% python3 -q
>>> import numpy as np
>>> np.set_printoptions(precision=2, suppress=True, linewidth=120, legacy="1.25")
>>> def rd(a):
...     return np.round(a, 2) + 0
... 
>>> K = np.loadtxt("case9.csv", delimiter=",")
>>> rd(K)
array([[ 1.  ,  0.  ,  0.  ,  0.  ,  0.  ,  0.  ,  0.  ,  0.  ,  0.  ],
       [ 0.  ,  1.  ,  0.  ,  0.  ,  0.  ,  0.  ,  0.  ,  0.  ,  0.  ],
       [ 0.  ,  0.  ,  1.  ,  0.  ,  0.  ,  0.  ,  0.  ,  0.  ,  0.  ],
       [ 0.  ,  0.  ,  0.  ,  1.  ,  0.  ,  0.  ,  0.  ,  0.  ,  0.  ],
       [ 0.  ,  0.  ,  0.  ,  0.  ,  1.  ,  0.  ,  0.  ,  0.  ,  0.  ],
       [ 0.  ,  0.  ,  0.  ,  0.  ,  0.  ,  1.  ,  0.  ,  0.  ,  0.  ],
       [ 0.  ,  0.  ,  0.  ,  0.  ,  0.  ,  0.  ,  1.  ,  0.  ,  0.  ],
       [ 0.  ,  0.  ,  0.  ,  0.  ,  0.  ,  0.  ,  0.  ,  0.97,  0.26],
       [ 0.  ,  0.  ,  0.  ,  0.  ,  0.  ,  0.  ,  0.  , -0.26,  0.97]])
>>> x0 = np.array([-1, 1, 3, -3, -1, 2, -3, -2, -2])
>>> y = K @ x0
>>> c, lr = np.zeros(9), 1 / np.linalg.norm(K, 2) ** 2
>>> for i in range(30):
...     c -= lr * K.T @ (K @ c - y)
...     if i % 5 == 0: print(i, round(np.linalg.norm(K @ c - y), 2))
... 
0 0.0
5 0.0
10 0.0
15 0.0
20 0.0
25 0.0
>>> rd(np.linalg.cond(K))
1.0
>>> rd(c)
array([-1.,  1.,  3., -3., -1.,  2., -3., -2., -2.])
>>> x0 = np.array([2, 1, 3, 0, 2, 3, 1, 2, 0])
>>> K @ np.eye(9)[4]
array([0., 0., 0., 0., 1., 0., 0., 0., 0.])
>>> rd(np.einsum("ij,j->i", K, x0))
array([ 2.  ,  1.  ,  3.  ,  0.  ,  2.  ,  3.  ,  1.  ,  1.93, -0.52])
>>> rd(K * x0)
array([[ 2.  ,  0.  ,  0.  ,  0.  ,  0.  ,  0.  ,  0.  ,  0.  ,  0.  ],
       [ 0.  ,  1.  ,  0.  ,  0.  ,  0.  ,  0.  ,  0.  ,  0.  ,  0.  ],
       [ 0.  ,  0.  ,  3.  ,  0.  ,  0.  ,  0.  ,  0.  ,  0.  ,  0.  ],
       [ 0.  ,  0.  ,  0.  ,  0.  ,  0.  ,  0.  ,  0.  ,  0.  ,  0.  ],
       [ 0.  ,  0.  ,  0.  ,  0.  ,  2.  ,  0.  ,  0.  ,  0.  ,  0.  ],
       [ 0.  ,  0.  ,  0.  ,  0.  ,  0.  ,  3.  ,  0.  ,  0.  ,  0.  ],
       [ 0.  ,  0.  ,  0.  ,  0.  ,  0.  ,  0.  ,  1.  ,  0.  ,  0.  ],
       [ 0.  ,  0.  ,  0.  ,  0.  ,  0.  ,  0.  ,  0.  ,  1.93,  0.  ],
       [ 0.  ,  0.  ,  0.  ,  0.  ,  0.  ,  0.  ,  0.  , -0.52,  0.  ]])
>>> np.sign((K @ x0).round(6))
array([ 1.,  1.,  1.,  0.,  1.,  1.,  1.,  1., -1.])
>>> rd(K @ x0)
array([ 2.  ,  1.  ,  3.  ,  0.  ,  2.  ,  3.  ,  1.  ,  1.93, -0.52])
>>> rd(K @ (2 * x0))
array([ 4.  ,  2.  ,  6.  ,  0.  ,  4.  ,  6.  ,  2.  ,  3.86, -1.04])
>>> rng = np.random.default_rng(704661)
>>> X = np.triu(rng.random((6, 6)) < 0.4, 1).astype(int)
>>> X = X + X.T
>>> X
array([[0, 0, 0, 0, 0, 0],
       [0, 0, 1, 0, 0, 1],
       [0, 1, 0, 0, 0, 0],
       [0, 0, 0, 0, 0, 1],
       [0, 0, 0, 0, 0, 0],
       [0, 1, 0, 1, 0, 0]])
>>> w, vecs = np.linalg.eigh(X)
>>> x0 = np.array([-1, 2, 1, -5, -5, -1])
>>> rd(vecs * np.abs(w) @ vecs.T)
array([[0.  , 0.  , 0.  , 0.  , 0.  , 0.  ],
       [0.  , 1.34, 0.  , 0.45, 0.  , 0.  ],
       [0.  , 0.  , 0.89, 0.  , 0.  , 0.45],
       [0.  , 0.45, 0.  , 0.89, 0.  , 0.  ],
       [0.  , 0.  , 0.  , 0.  , 0.  , 0.  ],
       [0.  , 0.  , 0.45, 0.  , 0.  , 1.34]])
>>> rd(np.linalg.eigvalsh(X[1:, 1:]))
array([-1.62, -0.62,  0.  ,  0.62,  1.62])
>>> (np.sign(vecs[:, -1].round(6)) == np.sign(vecs[0, -1].round(6))).astype(int)
array([1, 0, 0, 0, 1, 0])
>>> rd(x0 @ X @ x0 / (x0 @ x0)), rd(w[0]), rd(w[-1])
(0.18, -1.62, 1.62)
